In [1]: import numpy as np

In [2]: np.set_printoptions(suppress=True, linewidth=140)

In [3]: rnd = lambda a: np.round(a, 3) + 0

In [4]: E = np.loadtxt("layer19.csv", delimiter=",")

In [5]: E
Out[5]: 
array([[ 2.,  1., -1., -1.],
       [-1.,  1.,  2., -2.],
       [ 4., -5.,  0.,  1.],
       [ 5.,  2., -3.,  3.]])

In [6]: Uu, sigma, VT = np.linalg.svd(E, full_matrices=False)

In [7]: Uu.shape, sigma.shape, VT.shape
Out[7]: ((4, 4), (4,), (4, 4))

In [8]: rnd(Uu.T @ Uu)
Out[8]: 
array([[1., 0., 0., 0.],
       [0., 1., 0., 0.],
       [0., 0., 1., 0.],
       [0., 0., 0., 1.]])

In [9]: rnd(sigma / sigma[0])
Out[9]: array([1.   , 0.702, 0.311, 0.133])

In [10]: rnd(np.sqrt((sigma ** 2).sum())), rnd(np.linalg.norm(E))
Out[10]: (np.float64(10.296), np.float64(10.296))

In [11]: rnd(VT @ VT.T)
Out[11]: 
array([[1., 0., 0., 0.],
       [0., 1., 0., 0.],
       [0., 0., 1., 0.],
       [0., 0., 0., 1.]])

In [12]: np.abs(Uu[:, 0]).round(6).argmax()
Out[12]: np.int64(3)

In [13]: M2 = E / np.sqrt((E ** 2).mean(axis=1, keepdims=True))

In [14]: np.linalg.matrix_rank(E - E.mean(axis=1, keepdims=True))
Out[14]: np.int64(3)

In [15]: M2 = np.linalg.inv(E)

In [16]: (np.abs(M2) > 1e-9).astype(int)
Out[16]: 
array([[1, 1, 1, 1],
       [1, 1, 1, 1],
       [1, 1, 1, 1],
       [1, 1, 0, 1]])

In [17]: rnd(M2)
Out[17]: 
array([[ 0.056,  0.23 ,  0.111,  0.135],
       [-0.056,  0.198, -0.111,  0.151],
       [-0.444,  0.587,  0.111,  0.206],
       [-0.5  ,  0.071,  0.   ,  0.214]])

In [18]: rnd(np.linalg.det(E) * M2)
Out[18]: 
array([[  7.,  29.,  14.,  17.],
       [ -7.,  25., -14.,  19.],
       [-56.,  74.,  14.,  26.],
       [-63.,   9.,   0.,  27.]])

In [19]: rnd(np.linalg.inv(M2))
Out[19]: 
array([[ 2.,  1., -1., -1.],
       [-1.,  1.,  2., -2.],
       [ 4., -5.,  0.,  1.],
       [ 5.,  2., -3.,  3.]])

In [20]: M2 = np.array([[-2, 1, 1], [-2, 0, -1]])

In [21]: W2 = np.kron(M2, E)

In [22]: rnd(np.linalg.norm(W2, 2)), rnd(np.linalg.norm(M2, 2) * np.linalg.norm(E, 2))
Out[22]: (np.float64(23.737), np.float64(23.737))

In [23]: np.linalg.matrix_rank(W2)
Out[23]: np.int64(8)

In [24]: M2 = np.array([[1, 0, 1], [1, 1, 2], [1, 2, 0]])

In [25]: J = M2.T @ M2

In [26]: J
Out[26]: 
array([[3, 3, 3],
       [3, 5, 2],
       [3, 2, 5]])

In [27]: # symmetric, so the eigenvalues are real

In [28]: vec = np.ones(3)

In [29]: for _ in range(5):
    ...:     vec = J @ vec
    ...:     vec /= np.linalg.norm(vec)
    ...:     print(round(vec @ J @ vec, 3))
    ...: 
9.69
9.69
9.69
9.69
9.69

In [30]: rnd(vec)
Out[30]: array([0.536, 0.597, 0.597])

In [31]: vec = np.array([-2, 1, 0])

In [32]: np.einsum("ij,j->i", J, vec)
Out[32]: array([-3, -1, -4])

In [33]: np.sign((J @ vec).round(6))
Out[33]: array([-1, -1, -1])

In [34]: J @ np.eye(3)[2]
Out[34]: array([3., 2., 5.])

In [35]: hat = np.triu(np.array([[1, 8, 8], [2, 1, 1], [8, 2, 9]]), 1) + np.eye(3)

In [36]: M2 = hat @ J @ np.linalg.inv(hat)

In [37]: hat @ J - J @ hat
Out[37]: 
array([[ 48.,  32.,  29.],
       [  3., -22., -24.],
       [  0., -24., -26.]])

In [38]: rnd(np.linalg.det(M2))
Out[38]: np.float64(9.0)

In [39]: np.trace(M2), np.trace(J)
Out[39]: (np.float64(13.0), np.int64(13))

In [40]: rnd(np.poly(M2))
Out[40]: array([  1., -13.,  33.,  -9.])

In [41]: def softmax(z):
    ...:     e = np.exp(z - z.max(axis=-1, keepdims=True))
    ...:     return e / e.sum(axis=-1, keepdims=True)
    ...: 

In [42]: rnd(softmax(10 * E[2]))
Out[42]: array([1., 0., 0., 0.])

In [43]: rnd(softmax(E).sum(axis=1))
Out[43]: array([1., 1., 1., 1.])

In [44]: S = E @ E.T / np.sqrt(4)

In [45]: softmax(S).round(6).argmax(axis=1)
Out[45]: array([3, 1, 2, 3])

In [46]: rnd(softmax(S))
Out[46]: 
array([[0.075, 0.001, 0.006, 0.917],
       [0.004, 0.996, 0.   , 0.   ],
       [0.   , 0.   , 1.   , 0.   ],
       [0.   , 0.   , 0.   , 1.   ]])

In [47]: t3 = np.stack([J, 3 * J, J[::-1]])

In [48]: (t3 @ J.T).shape
Out[48]: (3, 3, 3)

In [49]: rnd(np.linalg.det(t3))
Out[49]: array([  9., 243.,  -9.])

In [50]: X = np.load("data.npy")

In [51]: X
Out[51]: 
array([[5, 2, 0, 2],
       [2, 5, 2, 0],
       [0, 2, 5, 2],
       [2, 0, 2, 5]])

In [52]: Q = X.astype(float).copy()

In [53]: for j in range(4):
    ...:     Q[:, j] -= Q[:, :j] @ (Q[:, :j].T @ Q[:, j])
    ...:     Q[:, j] /= np.linalg.norm(Q[:, j])
    ...: 

In [54]: rnd(Q.T @ Q)
Out[54]: 
array([[1., 0., 0., 0.],
       [0., 1., 0., 0.],
       [0., 0., 1., 0.],
       [0., 0., 0., 1.]])

In [55]: rnd(Q.T @ X)
Out[55]: 
array([[ 5.745,  3.482,  1.393,  3.482],
       [ 0.   ,  4.569,  3.316, -0.902],
       [ 0.   ,  0.   ,  4.479,  4.05 ],
       [ 0.   ,  0.   ,  0.   ,  1.914]])
